% ipython --no-banner

In [1]: import numpy as np

In [2]: np.set_printoptions(precision=1, suppress=True, linewidth=200)

In [3]: data = np.arange(16).reshape(4, 4) + -2

In [4]: data
Out[4]: 
array([[-2, -1,  0,  1],
       [ 2,  3,  4,  5],
       [ 6,  7,  8,  9],
       [10, 11, 12, 13]])

In [5]: print(data.reshape(-1, 2))
[[-2 -1]
 [ 0  1]
 [ 2  3]
 [ 4  5]
 [ 6  7]
 [ 8  9]
 [10 11]
 [12 13]]

In [6]: data.reshape(2, -1)
Out[6]: 
array([[-2, -1,  0,  1,  2,  3,  4,  5],
       [ 6,  7,  8,  9, 10, 11, 12, 13]])

In [7]: t3 = data.reshape(4, 2, -1)

In [8]: t3.sum(axis=1)
Out[8]: 
array([[-2,  0],
       [ 6,  8],
       [14, 16],
       [22, 24]])

In [9]: np.swapaxes(t3, 1, 2)[2]
Out[9]: 
array([[6, 8],
       [7, 9]])

In [10]: t3.transpose(1, 0, 2)
Out[10]: 
array([[[-2, -1],
        [ 2,  3],
        [ 6,  7],
        [10, 11]],

       [[ 0,  1],
        [ 4,  5],
        [ 8,  9],
        [12, 13]]])

In [11]: t3[:, 0]
Out[11]: 
array([[-2, -1],
       [ 2,  3],
       [ 6,  7],
       [10, 11]])

In [12]: [round(float(x), 1) for x in np.linalg.svd(data, compute_uv=False)[:3]]
Out[12]: [28.6, 2.8, 0.0]

In [13]: print(np.linalg.matrix_rank(data, rtol=0.1))
1

In [14]: np.linalg.cond(data) > 100
Out[14]: np.True_

In [15]: Uu, s, Vh = np.linalg.svd(data, full_matrices=False)

In [16]: s.round(1) + 0
Out[16]: array([28.6,  2.8,  0. ,  0. ])

In [17]: np.abs(Uu[:, 0]).round(6).argmax()
Out[17]: np.int64(3)

In [18]: (data + data.T) / 2
Out[18]: 
array([[-2. ,  0.5,  3. ,  5.5],
       [ 0.5,  3. ,  5.5,  8. ],
       [ 3. ,  5.5,  8. , 10.5],
       [ 5.5,  8. , 10.5, 13. ]])

In [19]: np.round(np.linalg.det(data), 1)
Out[19]: np.float64(0.0)

In [20]: print(np.round(np.sort(np.abs(np.linalg.eigvals(data))), 1) + 0)
[ 0.   0.   3.2 25.2]

In [21]: np.allclose(data, data.T)
Out[21]: False

In [22]: np.linalg.matrix_power(data, 4)
Out[22]: 
array([[  3248,   3880,   4512,   5144],
       [ 46384,  56040,  65696,  75352],
       [ 89520, 108200, 126880, 145560],
       [132656, 160360, 188064, 215768]])

In [23]: np.trace(data)
Out[23]: np.int64(22)

In [24]: data.inv()
---------------------------------------------------------------------------
AttributeError                            Traceback (most recent call last)
Cell In[24], line 1
----> 1 data.inv()

AttributeError: 'numpy.ndarray' object has no attribute 'inv'

In [25]: print(data.sum(axis=1))
[-2 14 30 46]

In [26]: print(np.count_nonzero(data))
15

In [27]: np.diff(data, axis=0)
Out[27]: 
array([[4, 4, 4, 4],
       [4, 4, 4, 4],
       [4, 4, 4, 4]])

In [28]: np.linalg.matrix_rank(data)
Out[28]: np.int64(2)

In [29]: print(data.shape)
(4, 4)

In [30]: data[:, 4]
---------------------------------------------------------------------------
IndexError                                Traceback (most recent call last)
Cell In[30], line 1
----> 1 data[:, 4]

IndexError: index 4 is out of bounds for axis 1 with size 4

In [31]: X = np.load("mat.npy")

In [32]: print(X)
[[  2.6  -9.1   1.7]
 [ -2.1  11.7  -1.7]
 [  6.2 -10.6   0.9]
 [  0.7   5.   -2. ]]

In [33]: vec = np.array([-4, 4, 2])

In [34]: y = X @ vec

In [35]: np.linalg.lstsq(X, y)[0]
Out[35]: array([-4.,  4.,  2.])

In [36]: print(np.linalg.solve(X.T @ X, X.T @ y))
[-4.  4.  2.]

In [37]: np.round(np.linalg.pinv(X) @ X, 1) + 0
Out[37]: 
array([[1., 0., 0.],
       [0., 1., 0.],
       [0., 0., 1.]])

In [38]: y
Out[38]: array([-43.4,  51.8, -65.4,  13.2])

In [39]: rng = np.random.default_rng(44)

In [40]: y = y + 0.1 * rng.normal(size=4)

In [41]: y
Out[41]: array([-43.3,  51.8, -65.4,  13.3])

In [42]: coef, *_ = np.linalg.lstsq(X, y)

In [43]: coef
Out[43]: array([-4.,  4.,  2.])

In [44]: round(np.linalg.norm(y - X @ coef), 1)
Out[44]: np.float64(0.2)

In [45]: np.round(X.T @ (y - X @ coef), 1) + 0
Out[45]: array([0., 0., 0.])

In [46]: [round(float(np.linalg.norm(np.linalg.solve(X.T @ X + lam * np.eye(3), X.T @ y))), 2) for lam in (0, 1, 10, 100)]
Out[46]: [5.98, 5.68, 5.03, 3.78]
